% python3 -q
>>> import numpy as np
>>> np.set_printoptions(suppress=True, linewidth=200)
>>> def rnd(a):
...     return np.round(a, 2) + 0
... 
>>> arr = np.array([[0, 3], [3, -3], [0, -2], [2, -2]])
>>> rnd(np.linalg.svd(arr, compute_uv=False))
array([5.83, 2.23])
>>> np.linalg.matrix_rank(arr)
np.int64(2)
>>> rnd(np.linalg.norm(arr))
np.float64(6.24)
>>> np.unravel_index(np.abs(arr).argmax(), arr.shape)
(np.int64(0), np.int64(1))
>>> arr - arr[0]
array([[ 0,  0],
       [ 3, -6],
       [ 0, -5],
       [ 2, -5]])
>>> np.diff(arr, axis=0)
array([[ 3, -6],
       [-3,  1],
       [ 2,  0]])
>>> P = arr @ np.linalg.solve(arr.T @ arr, arr.T)
>>> np.linalg.matrix_rank(np.eye(4) - P)
np.int64(2)
>>> np.allclose(P @ P, P)
True
>>> rnd(P)
array([[ 0.69,  0.  , -0.46,  0.  ],
       [ 0.  ,  0.69,  0.  ,  0.46],
       [-0.46,  0.  ,  0.31,  0.  ],
       [ 0.  ,  0.46,  0.  ,  0.31]])
>>> rng = np.random.default_rng(5608)
>>> Y = arr + rng.integers(-2, 3, (4, 1)) @ rng.integers(-2, 3, (1, 2))
>>> Y
array([[-2,  5],
       [ 5, -5],
       [-1, -1],
       [ 1, -1]])
>>> np.abs(Y - arr).sum(axis=1)
array([4, 4, 2, 2])
>>> rnd(np.linalg.norm(arr, axis=1))
array([3.  , 4.24, 2.  , 2.83])
>>> x = np.array([3, -3])
>>> target = arr @ x
>>> beta, lr = np.zeros(2), 1 / np.linalg.norm(arr, 2) ** 2
>>> for i in range(30):
...     beta -= lr * arr.T @ (arr @ beta - target)
...     if i % 5 == 0: print(i, round(np.linalg.norm(arr @ beta - target), 2))
... 
0 1.86
5 0.84
10 0.38
15 0.17
20 0.08
25 0.04
>>> rnd(np.linalg.cond(arr))
np.float64(2.62)
>>> rnd(beta)
array([ 2.99, -3.  ])
>>> m1 = np.load("case2.npy")
>>> rnd(m1)
array([[ 1.  ,  0.  ,  0.  ,  0.  ],
       [ 0.  , -0.71,  0.71,  0.  ],
       [ 0.  , -0.71, -0.71,  0.  ],
       [ 0.  ,  0.  ,  0.  ,  1.  ]])
>>> Y = np.array([[-3, 4, 2], [1, -5, 1]])
>>> W2 = np.kron(Y, m1)
>>> rnd(np.linalg.norm(W2, 2)), rnd(np.linalg.norm(Y, 2) * np.linalg.norm(m1, 2))
(np.float64(7.0), np.float64(7.0))
>>> np.linalg.matrix_rank(W2)
np.int64(8)
>>> np.allclose(m1 @ m1.T, m1.T @ m1)
True
>>> m1.inv()
Traceback (most recent call last):
  File "<python-input-32>", line 1, in <module>
    m1.inv()
    ^^^^^^
AttributeError: 'numpy.ndarray' object has no attribute 'inv'
>>> rnd(np.linalg.matrix_power(m1, 3))
array([[ 1.  ,  0.  ,  0.  ,  0.  ],
       [ 0.  ,  0.71,  0.71,  0.  ],
       [ 0.  , -0.71,  0.71,  0.  ],
       [ 0.  ,  0.  ,  0.  ,  1.  ]])
>>> rnd((m1 + m1.T) / 2)
array([[ 1.  ,  0.  ,  0.  ,  0.  ],
       [ 0.  , -0.71,  0.  ,  0.  ],
       [ 0.  ,  0.  , -0.71,  0.  ],
       [ 0.  ,  0.  ,  0.  ,  1.  ]])
>>> rnd(m1 @ m1)
array([[ 1.,  0.,  0.,  0.],
       [ 0.,  0., -1.,  0.],
       [ 0.,  1.,  0.,  0.],
       [ 0.,  0.,  0.,  1.]])
>>> np.allclose(m1, m1.T)
False
>>> W = np.array([[-5, 3, 5, 0, -2, 5],
...     [-4, -3, 4, -4, -2, -3],
...     [-4, -5, -2, -1, -3, 4],
...     [3, -1, 1, -2, -3, 3]])
>>> beta = np.array([-3, 1, 0, 0, -1, 0])
>>> hid = np.maximum(m1 @ W + beta, 0)
>>> (hid > 0).mean(axis=0)
array([0.25, 0.5 , 0.5 , 0.5 , 0.25, 0.75])
>>> (hid > 0).astype(int)
array([[0, 1, 1, 0, 0, 1],
       [0, 0, 0, 1, 0, 1],
       [1, 1, 0, 1, 1, 0],
       [0, 0, 1, 0, 0, 1]])
>>> W2 = np.array([[4, -8], [-5, -2], [3, 1], [-8, 3], [1, -4], [3, 7]])
>>> W @ W2
array([[-7, 82],
       [32, 17],
       [20, 77],
       [42,  6]])
